% python3 -q
>>> import numpy as np
>>> np.set_printoptions(suppress=True, linewidth=140)
>>> M = np.load("case11.npy")
>>> print(M)
[[1.    0.7   0.49  0.343 0.24  0.168 0.118 0.082 0.058 0.04  0.028 0.02  0.014 0.01 ]
 [0.7   1.    0.7   0.49  0.343 0.24  0.168 0.118 0.082 0.058 0.04  0.028 0.02  0.014]
 [0.49  0.7   1.    0.7   0.49  0.343 0.24  0.168 0.118 0.082 0.058 0.04  0.028 0.02 ]
 [0.343 0.49  0.7   1.    0.7   0.49  0.343 0.24  0.168 0.118 0.082 0.058 0.04  0.028]
 [0.24  0.343 0.49  0.7   1.    0.7   0.49  0.343 0.24  0.168 0.118 0.082 0.058 0.04 ]
 [0.168 0.24  0.343 0.49  0.7   1.    0.7   0.49  0.343 0.24  0.168 0.118 0.082 0.058]
 [0.118 0.168 0.24  0.343 0.49  0.7   1.    0.7   0.49  0.343 0.24  0.168 0.118 0.082]
 [0.082 0.118 0.168 0.24  0.343 0.49  0.7   1.    0.7   0.49  0.343 0.24  0.168 0.118]
 [0.058 0.082 0.118 0.168 0.24  0.343 0.49  0.7   1.    0.7   0.49  0.343 0.24  0.168]
 [0.04  0.058 0.082 0.118 0.168 0.24  0.343 0.49  0.7   1.    0.7   0.49  0.343 0.24 ]
 [0.028 0.04  0.058 0.082 0.118 0.168 0.24  0.343 0.49  0.7   1.    0.7   0.49  0.343]
 [0.02  0.028 0.04  0.058 0.082 0.118 0.168 0.24  0.343 0.49  0.7   1.    0.7   0.49 ]
 [0.014 0.02  0.028 0.04  0.058 0.082 0.118 0.168 0.24  0.343 0.49  0.7   1.    0.7  ]
 [0.01  0.014 0.02  0.028 0.04  0.058 0.082 0.118 0.168 0.24  0.343 0.49  0.7   1.   ]]
>>> # symmetric
>>> evals, V = np.linalg.eigh(M)
>>> x0 = np.array([0, 2, -2, 2, 0, 0, -1, -1, -2, -2, 2, 2, -2, 2])
>>> print(round(float(x0 @ M @ x0 / (x0 @ x0)), 3), np.round(evals[0], 3), round(float(evals[-1]), 3))
0.571 0.179 4.702
>>> print(round(x0 @ M @ x0, 3))
21.7
>>> print(np.round(np.abs(M).sum(axis=1).max(), 3), np.round(np.abs(evals).max(), 3))
5.2 4.702
>>> m1 = np.loadtxt("run15.csv", delimiter=",")
>>> print(m1)
[[-0.696  2.073 -2.163 -2.096  2.7    0.473 -1.724  0.114]
 [ 0.95  -2.186  1.958  2.346 -2.422 -1.276  1.775  0.165]
 [ 1.041 -1.606  1.881  2.476 -2.446 -1.081  1.557 -0.096]
 [ 1.172 -2.045  2.179  2.429 -2.114 -1.14   1.108 -0.098]
 [-1.241  2.427 -2.283 -2.386  1.902  0.579 -1.536  0.17 ]
 [ 0.696 -1.252  0.633  1.274 -1.191 -0.772  1.051 -0.093]
 [-0.637  1.155 -1.307 -0.948  0.53   0.218 -0.909 -0.029]
 [-0.783  0.623 -1.244 -1.307  1.224  0.36  -1.072  0.135]
 [-1.189  1.805 -2.236 -2.448  2.393  0.752 -1.868 -0.381]
 [ 0.41  -0.813  1.364  0.585 -0.755 -0.634  0.587 -0.258]
 [-1.088  2.468 -2.04  -1.907  2.141  1.063 -1.708  0.417]
 [-0.583  2.195 -2.228 -2.513  1.96  -0.256 -1.682 -0.359]
 [-0.631  1.202 -0.986 -0.742  0.997  0.56  -0.752 -0.137]
 [ 0.217  0.452  0.321  0.155 -0.126 -0.244  0.14   0.186]
 [-0.872  2.09  -2.11  -2.696  2.077  0.309 -1.907  0.006]
 [ 0.653 -1.207  0.717  1.643 -0.808 -0.172  0.723  0.007]
 [-0.428  1.239 -0.743 -1.352  0.786  0.507 -1.182 -0.166]
 [ 1.037 -0.676  1.218  1.556 -0.99  -1.153  0.844 -0.396]
 [ 0.11  -0.187 -0.084  0.375 -0.448  0.47  -0.426 -0.207]
 [ 0.716 -1.6    1.983  1.611 -1.748 -1.245  1.395 -0.304]
 [ 1.046 -2.618  2.15   1.692 -2.374 -0.668  1.56  -0.572]
 [ 0.833 -2.624  1.925  2.322 -2.358 -0.525  1.497 -0.273]
 [ 1.17  -2.026  1.845  2.035 -2.259 -0.419  1.614  0.365]
 [ 0.892 -2.048  2.229  1.896 -2.361 -0.857  1.489 -0.111]
 [-1.18   1.773 -1.476 -2.525  2.816  1.076 -2.001 -0.176]
 [-0.512  1.192 -1.033 -1.102  0.814 -0.31  -0.469  0.457]
 [ 0.935 -1.893  2.571  2.697 -1.604 -1.155  1.123 -0.324]
 [ 0.497 -0.699  0.885  0.97  -1.218 -0.551  1.19  -0.446]
 [-0.536  2.268 -2.226 -2.055  1.663  0.79  -1.707 -0.049]
 [ 0.334 -0.733  0.307  1.168 -1.205 -0.716  0.54  -0.267]
 [-0.276 -0.403 -0.434 -0.314  0.274 -0.35  -0.256 -0.463]
 [ 0.907 -2.173  2.214  2.633 -2.208 -0.473  1.882 -0.522]
 [ 0.896 -0.792  0.782  1.606 -0.862 -0.728  0.412  0.384]
 [ 0.582 -0.769  1.082  1.635 -0.907 -0.589  0.882 -0.129]
 [ 1.032 -2.462  2.171  2.588 -2.024 -0.848  2.13   0.662]
 [-0.653  1.187 -2.02  -1.062  0.896  0.351 -0.735  0.135]
 [ 0.741 -2.31   2.09   1.91  -2.531 -0.817  1.289 -0.377]
 [ 0.983 -2.196  2.507  2.731 -2.15  -0.938  1.491  0.293]
 [ 0.717 -1.119  0.914  1.419 -1.286 -0.445  0.875  0.252]
 [-0.593  0.127  0.041 -0.312  0.285 -0.212  0.097  0.517]
 [ 0.314 -1.731  2.127  2.082 -1.817 -0.43   1.86   0.632]
 [-0.771  1.897 -2.094 -2.446  2.284  1.434 -1.706 -0.198]
 [ 0.81  -2.253  2.025  2.27  -2.359 -0.91   1.7   -0.11 ]
 [ 0.244 -0.852  0.758  1.035 -1.699 -0.271  0.898  0.135]]
>>> C2 = np.cov(m1, rowvar=False)
>>> print(np.round(np.linalg.eigvalsh(C2)[::-1], 3))
[14.35   0.141  0.131  0.115  0.088  0.062  0.038  0.032]
>>> print(np.round(np.polyfit(m1[:, 2], m1[:, 3], 1), 3))
[1.056 0.09 ]
>>> print(np.round(m1.std(axis=0), 3))
[0.778 1.655 1.667 1.814 1.706 0.695 1.309 0.311]
>>> Xc = m1 - m1.mean(axis=0)
>>> Uu, sv, VT = np.linalg.svd(Xc, full_matrices=False)
>>> print(np.round(np.abs(VT[-1]), 3))
[0.752 0.003 0.022 0.372 0.182 0.225 0.459 0.041]
>>> print(round((sv ** 2).sum() ** 2 / (sv ** 4).sum(), 3))
1.086
>>> print(np.abs(VT[0]).argmax())
3
>>> print(np.abs(Uu[:, 0]).argmax())
8
>>> print(np.round(Xc.mean(axis=0), 3) + 0)
[0. 0. 0. 0. 0. 0. 0. 0.]
>>> print(np.searchsorted(np.cumsum(sv ** 2) / (sv ** 2).sum(), 0.9) + 1)
1
>>> data = np.load("mat.npy")
>>> print(data)
[[ 1.539 -0.067  1.214 -1.85   1.241  1.245  2.538 -1.114  0.59   4.889 -3.572  0.996]
 [ 0.411  2.985 -1.332  1.053  3.567  0.472 -0.196 -1.088  0.925  0.419  1.1   -2.25 ]
 [-0.37  -2.382 -4.207  0.143 -4.025  0.354 -1.033  2.291 -3.132 -1.396 -7.725  2.229]
 [ 0.364  0.699  2.883  4.03   1.211  0.17  -4.674 -2.44  -3.72  -1.044  4.403 -0.222]
 [ 3.13   0.874  2.994 -3.182  1.101  1.48  -0.863 -0.652  1.097  2.119 -0.396  1.488]
 [ 0.314 -0.482  2.5   -0.89  -3.546 -1.528 -1.57  -0.955  1.288  1.695  2.619  4.899]
 [-4.095  0.15  -4.177  9.277 -0.61   0.409  1.391  4.701 -7.409 -8.414 -2.44  -4.865]
 [ 2.496 -0.412  1.56  -2.104  1.689  0.663 -4.985 -1.228 -3.075 -0.405  4.843  1.146]]
>>> w1 = np.array([[0, 0],
...     [2, 0],
...     [2, 2],
...     [1, 2],
...     [2, 1],
...     [1, 2],
...     [1, 2],
...     [2, 1],
...     [1, 2],
...     [2, 0],
...     [1, 0],
...     [2, 1]])
>>> beta = np.array([2, 0])
>>> act = np.maximum(data @ w1 + beta, 0)
>>> print((act > 0).mean(axis=0))
[0.75  0.375]
>>> print((act > 0).astype(int))
[[1 1]
 [1 1]
 [0 0]
 [1 0]
 [1 1]
 [1 0]
 [0 0]
 [1 0]]
>>> W2 = np.array([[0, 3, 1], [1, 3, 2]])
>>> print((act @ W2).round(6).argmax(axis=1))
[1 1 0 1 1 1 0 1]
>>> print(w1 @ W2)
[[ 0  0  0]
 [ 0  6  2]
 [ 2 12  6]
 [ 2  9  5]
 [ 1  9  4]
 [ 2  9  5]
 [ 2  9  5]
 [ 1  9  4]
 [ 2  9  5]
 [ 0  6  2]
 [ 0  3  1]
 [ 1  9  4]]
>>> A = np.loadtxt("x.csv", delimiter=",")
>>> print(A)
[[-3. -2. -1.  0.  1.  2.  3.  4.  5.  6.]
 [ 7.  8.  9. 10. 11. 12. 13. 14. 15. 16.]
 [17. 18. 19. 20. 21. 22. 23. 24. 25. 26.]
 [27. 28. 29. 30. 31. 32. 33. 34. 35. 36.]
 [37. 38. 39. 40. 41. 42. 43. 44. 45. 46.]
 [47. 48. 49. 50. 51. 52. 53. 54. 55. 56.]
 [57. 58. 59. 60. 61. 62. 63. 64. 65. 66.]]
>>> # rows and columns are dependent
>>> print(np.linalg.lstsq(A[:-1].T, A[-1])[2])
2
>>> print(np.allclose(A[:-1].T @ np.linalg.lstsq(A[:-1].T, A[-1])[0], A[-1]))
True
>>> f, r1 = A[1], A[2]
>>> print(f @ r1)
2555.0
>>> print(f @ f)
1405.0
>>> pr = (f @ r1) / (f @ f) * f
>>> print(pr.round(3))
[12.73  14.548 16.367 18.185 20.004 21.822 23.641 25.459 27.278 29.096]
>>> print(np.linalg.matrix_rank(np.outer(f, r1)))
1
>>> Uu, sv, VT = np.linalg.svd(A)
>>> V = VT[:(sv > 1e-8).sum()]
>>> rng = np.random.default_rng(924)
>>> x0 = A[0] + 4 * A[6] + rng.integers(2) * np.eye(10)[4]
>>> print(x0)
[225. 230. 235. 240. 246. 250. 255. 260. 265. 270.]
>>> print(np.round(np.diag(V.T @ V), 3))
[0.345 0.248 0.176 0.127 0.103 0.103 0.127 0.176 0.248 0.345]
>>> print(np.linalg.matrix_rank(np.vstack([A, x0])))
3
>>> F = np.abs(np.array([[1, 0, 1, 3, 5, 0, 0, 2, 2, 1, 2],
...     [4, 0, 5, 5, 2, 2, 2, 2, 2, 4, 1],
...     [5, 2, 0, 4, 3, 1, 4, 0, 2, 3, 5],
...     [2, 2, 1, 3, 2, 0, 1, 5, 1, 3, 0],
...     [2, 2, 2, 0, 2, 4, 4, 0, 0, 5, 2],
...     [5, 2, 3, 2, 4, 1, 2, 3, 2, 0, 4],
...     [4, 5, 3, 0, 0, 3, 1, 1, 5, 0, 1],
...     [2, 5, 4, 3, 3, 2, 5, 5, 3, 5, 1],
...     [1, 3, 5, 5, 2, 1, 2, 2, 1, 1, 4],
...     [2, 3, 5, 5, 0, 3, 5, 4, 1, 0, 5],
...     [5, 3, 0, 2, 0, 2, 3, 1, 4, 3, 3]])) + np.eye(11)
>>> F = F / F.sum(axis=1, keepdims=True)
>>> print(F.round(3))
[[0.111 0.    0.056 0.167 0.278 0.    0.    0.111 0.111 0.056 0.111]
 [0.133 0.033 0.167 0.167 0.067 0.067 0.067 0.067 0.067 0.133 0.033]
 [0.167 0.067 0.033 0.133 0.1   0.033 0.133 0.    0.067 0.1   0.167]
 [0.095 0.095 0.048 0.19  0.095 0.    0.048 0.238 0.048 0.143 0.   ]
 [0.083 0.083 0.083 0.    0.125 0.167 0.167 0.    0.    0.208 0.083]
 [0.172 0.069 0.103 0.069 0.138 0.069 0.069 0.103 0.069 0.    0.138]
 [0.167 0.208 0.125 0.    0.    0.125 0.083 0.042 0.208 0.    0.042]
 [0.051 0.128 0.103 0.077 0.077 0.051 0.128 0.154 0.077 0.128 0.026]
 [0.036 0.107 0.179 0.179 0.071 0.036 0.071 0.071 0.071 0.036 0.143]
 [0.059 0.088 0.147 0.147 0.    0.088 0.147 0.118 0.029 0.029 0.147]
 [0.185 0.111 0.    0.074 0.    0.074 0.111 0.037 0.148 0.111 0.148]]
>>> # rows sum to 1
>>> print(np.round(F.sum(axis=1), 3))
[1. 1. 1. 1. 1. 1. 1. 1. 1. 1. 1.]
>>> print(np.round(np.sort(np.abs(np.linalg.eigvals(F)))[::-1], 3))
[1.    0.203 0.203 0.158 0.134 0.126 0.126 0.121 0.121 0.084 0.084]
>>> print(np.round(np.linalg.matrix_power(F, 100), 3))
[[0.113 0.089 0.092 0.113 0.09  0.062 0.091 0.089 0.082 0.089 0.091]
 [0.113 0.089 0.092 0.113 0.09  0.062 0.091 0.089 0.082 0.089 0.091]
 [0.113 0.089 0.092 0.113 0.09  0.062 0.091 0.089 0.082 0.089 0.091]
 [0.113 0.089 0.092 0.113 0.09  0.062 0.091 0.089 0.082 0.089 0.091]
 [0.113 0.089 0.092 0.113 0.09  0.062 0.091 0.089 0.082 0.089 0.091]
 [0.113 0.089 0.092 0.113 0.09  0.062 0.091 0.089 0.082 0.089 0.091]
 [0.113 0.089 0.092 0.113 0.09  0.062 0.091 0.089 0.082 0.089 0.091]
 [0.113 0.089 0.092 0.113 0.09  0.062 0.091 0.089 0.082 0.089 0.091]
 [0.113 0.089 0.092 0.113 0.09  0.062 0.091 0.089 0.082 0.089 0.091]
 [0.113 0.089 0.092 0.113 0.09  0.062 0.091 0.089 0.082 0.089 0.091]
 [0.113 0.089 0.092 0.113 0.09  0.062 0.091 0.089 0.082 0.089 0.091]]
>>> pr = np.eye(11)[2]
>>> for _ in range(7):
...     pr = pr @ F
...     print(pr.round(3))
... 
[0.167 0.067 0.033 0.133 0.1   0.033 0.133 0.    0.067 0.1   0.167]
[0.121 0.09  0.083 0.11  0.089 0.065 0.083 0.086 0.094 0.085 0.094]
[0.112 0.087 0.092 0.115 0.092 0.061 0.089 0.089 0.082 0.089 0.092]
[0.113 0.089 0.091 0.113 0.09  0.062 0.091 0.089 0.082 0.09  0.091]
[0.113 0.089 0.092 0.113 0.09  0.062 0.091 0.089 0.082 0.089 0.091]
[0.113 0.089 0.092 0.113 0.09  0.062 0.091 0.089 0.082 0.089 0.091]
[0.113 0.089 0.092 0.113 0.09  0.062 0.091 0.089 0.082 0.089 0.091]
